% ipython --no-banner

In [1]: import numpy as np

In [2]: import numpy.linalg as la

In [3]: np.set_printoptions(precision=2, suppress=True, linewidth=100)

In [4]: def rnd(a):
   ...:     return np.round(a, 2) + 0
   ...: 

In [5]: arr = np.load("layer2.npy")

In [6]: arr
Out[6]: 
array([[1, 0, 0, 0],
       [1, 2, 0, 0],
       [2, 0, 2, 0],
       [2, 0, 3, 1]])

In [7]: print(np.einsum("ij,ji->", arr, arr))
10

In [8]: rnd(la.det(arr.T))
Out[8]: np.float64(4.0)

In [9]: rnd(la.eigvals(arr).sum().real)
Out[9]: np.float64(6.0)

In [10]: w, V = la.eig(arr)

In [11]: rnd(np.sort(la.eigvals(arr.T)))
Out[11]: array([1., 1., 2., 2.])

In [12]: print(rnd(np.sort(la.eigvals(arr @ arr))))
[1. 1. 4. 4.]

In [13]: arr @ V[:, 0] - w[0] * V[:, 0]
Out[13]: array([0., 0., 0., 0.])

In [14]: f = np.array([2, 2, 3, 0])

In [15]: A2 = arr + np.outer(f, np.eye(4)[1])

In [16]: rnd(la.det(A2) / la.det(arr)), rnd(1 + la.solve(arr, f)[1])
Out[16]: (np.float64(1.0), np.float64(1.0))

In [17]: la.matrix_rank(la.inv(A2) - la.inv(arr), tol=1e-8)
Out[17]: np.int64(1)

In [18]: vec = np.array([1, 2, 0, -1])

In [19]: target = arr @ vec

In [20]: print(target)
[1 5 2 1]

In [21]: print(rnd(la.solve(arr, 5 * target)))
[ 5. 10.  0. -5.]

In [22]: print(rnd(la.solve(arr, target)))
[ 1.  2.  0. -1.]

In [23]: rnd(la.solve(arr, arr[:, 1]))
Out[23]: array([0., 1., 0., 0.])

In [24]: arr @ arr
Out[24]: 
array([[ 1,  0,  0,  0],
       [ 3,  4,  0,  0],
       [ 6,  0,  4,  0],
       [10,  0,  9,  1]])

In [25]: X = np.load("run16.npy")

In [26]: rnd(X)
Out[26]: 
array([[ 0.86,  0.02, -0.04, -0.02,  0.29,  0.05,  0.02, -0.05, -0.05,  0.06,  0.11, -0.09],
       [ 0.02,  0.43,  0.06,  0.17,  0.17, -0.21, -0.11, -0.02,  0.32, -0.03, -0.1 ,  0.12],
       [-0.04,  0.06,  0.85,  0.06,  0.07, -0.04,  0.26, -0.12, -0.07, -0.03, -0.11, -0.09],
       [-0.02,  0.17,  0.06,  0.77, -0.03,  0.08, -0.13,  0.01, -0.03, -0.26,  0.23, -0.04],
       [ 0.29,  0.17,  0.07, -0.03,  0.29,  0.02, -0.03,  0.08,  0.  , -0.08, -0.21,  0.16],
       [ 0.05, -0.21, -0.04,  0.08,  0.02,  0.54,  0.22,  0.34,  0.02, -0.16, -0.01, -0.04],
       [ 0.02, -0.11,  0.26, -0.13, -0.03,  0.22,  0.47,  0.04,  0.15,  0.09,  0.21,  0.17],
       [-0.05, -0.02, -0.12,  0.01,  0.08,  0.34,  0.04,  0.32,  0.13, -0.14, -0.19, -0.01],
       [-0.05,  0.32, -0.07, -0.03,  0.  ,  0.02,  0.15,  0.13,  0.76,  0.13,  0.06, -0.11],
       [ 0.06, -0.03, -0.03, -0.26, -0.08, -0.16,  0.09, -0.14,  0.13,  0.22,  0.13, -0.07],
       [ 0.11, -0.1 , -0.11,  0.23, -0.21, -0.01,  0.21, -0.19,  0.06,  0.13,  0.62,  0.07],
       [-0.09,  0.12, -0.09, -0.04,  0.16, -0.04,  0.17, -0.01, -0.11, -0.07,  0.07,  0.87]])

In [27]: # equal to its transpose

In [28]: Uu, sig, VT = la.svd(X)

In [29]: np.argmax(sig[:-1] / (sig[1:] + 1e-6)) + 1
Out[29]: np.int64(7)

In [30]: A2 = Uu[:, :7] @ np.diag(sig[:7]) @ VT[:7]

In [31]: la.matrix_rank(A2)
Out[31]: np.int64(7)

In [32]: la.matrix_rank(X, rtol=0.05)
Out[32]: np.int64(7)

In [33]: rnd(la.norm(X - A2, 2)), rnd(sig[7])
Out[33]: (np.float64(0.0), np.float64(0.0))

In [34]: print(rnd(np.abs(X - A2).max()))
0.0

In [35]: rnd(la.norm(X - A2) / la.norm(X))
Out[35]: np.float64(0.0)

In [36]: A2 = la.inv(arr)

In [37]: A2
Out[37]: 
array([[ 1. ,  0. ,  0. ,  0. ],
       [-0.5,  0.5,  0. ,  0. ],
       [-1. , -0. ,  0.5, -0. ],
       [ 1. ,  0. , -1.5,  1. ]])

In [38]: print(rnd(la.cond(arr)))
11.15

In [39]: print(rnd(la.det(arr) * A2))
[[ 4.  0.  0.  0.]
 [-2.  2.  0.  0.]
 [-4.  0.  2.  0.]
 [ 4.  0. -6.  4.]]

In [40]: (np.abs(A2) > 1e-9).astype(int)
Out[40]: 
array([[1, 0, 0, 0],
       [1, 1, 0, 0],
       [1, 0, 1, 0],
       [1, 0, 1, 1]])

In [41]: arr @ A2
Out[41]: 
array([[1., 0., 0., 0.],
       [0., 1., 0., 0.],
       [0., 0., 1., 0.],
       [0., 0., 0., 1.]])

In [42]: np.allclose(A2, arr.T)
Out[42]: False

In [43]: r = la.matrix_rank(X)

In [44]: r
Out[44]: np.int64(7)

In [45]: null = la.svd(X)[2][r:].T

In [46]: [int(la.matrix_rank(np.delete(X, i, axis=0))) for i in range(12)]
Out[46]: [7, 7, 7, 7, 7, 7, 7, 7, 7, 7, 7, 7]

In [47]: print([int(la.matrix_rank(X[:i])) for i in range(1, len(X) + 1)])
[1, 2, 3, 4, 5, 6, 7, 7, 7, 7, 7, 7]

In [48]: A2 = np.array([[1, -1, 3],
    ...:     [-2, 1, -2],
    ...:     [1, 2, -2],
    ...:     [1, -1, -1],
    ...:     [1, 1, 0],
    ...:     [3, -1, -3],
    ...:     [-3, 2, -3],
    ...:     [3, 1, 2],
    ...:     [3, -2, 1],
    ...:     [-2, -3, -2],
    ...:     [1, 3, -3],
    ...:     [-1, 3, -3]])

In [49]: print(np.vstack([X, A2.T]).shape)
(15, 12)

In [50]: la.matrix_rank(X @ A2)
Out[50]: np.int64(3)

In [51]: data = np.vander(np.arange(4) - 1, 4, increasing=True)

In [52]: data
Out[52]: 
array([[ 1, -1,  1, -1],
       [ 1,  0,  0,  0],
       [ 1,  1,  1,  1],
       [ 1,  2,  4,  8]])

In [53]: # row 3 is much longer than the rest

In [54]: vec = np.array([4, -5, 3, -2])

In [55]: (data * vec).sum(axis=1)
Out[55]: array([ 14,   4,   0, -10])

In [56]: (data @ vec).argmax()
Out[56]: np.int64(0)

In [57]: la.norm(data @ vec) <= la.norm(data, 2) * la.norm(vec) + 1e-9
Out[57]: np.True_

In [58]: print(data @ np.ones(4))
[ 0.  1.  4. 15.]

In [59]: data @ np.eye(4)[1]
Out[59]: array([-1.,  0.,  1.,  2.])

In [60]: data @ (2 * vec)
Out[60]: array([ 28,   8,   0, -20])
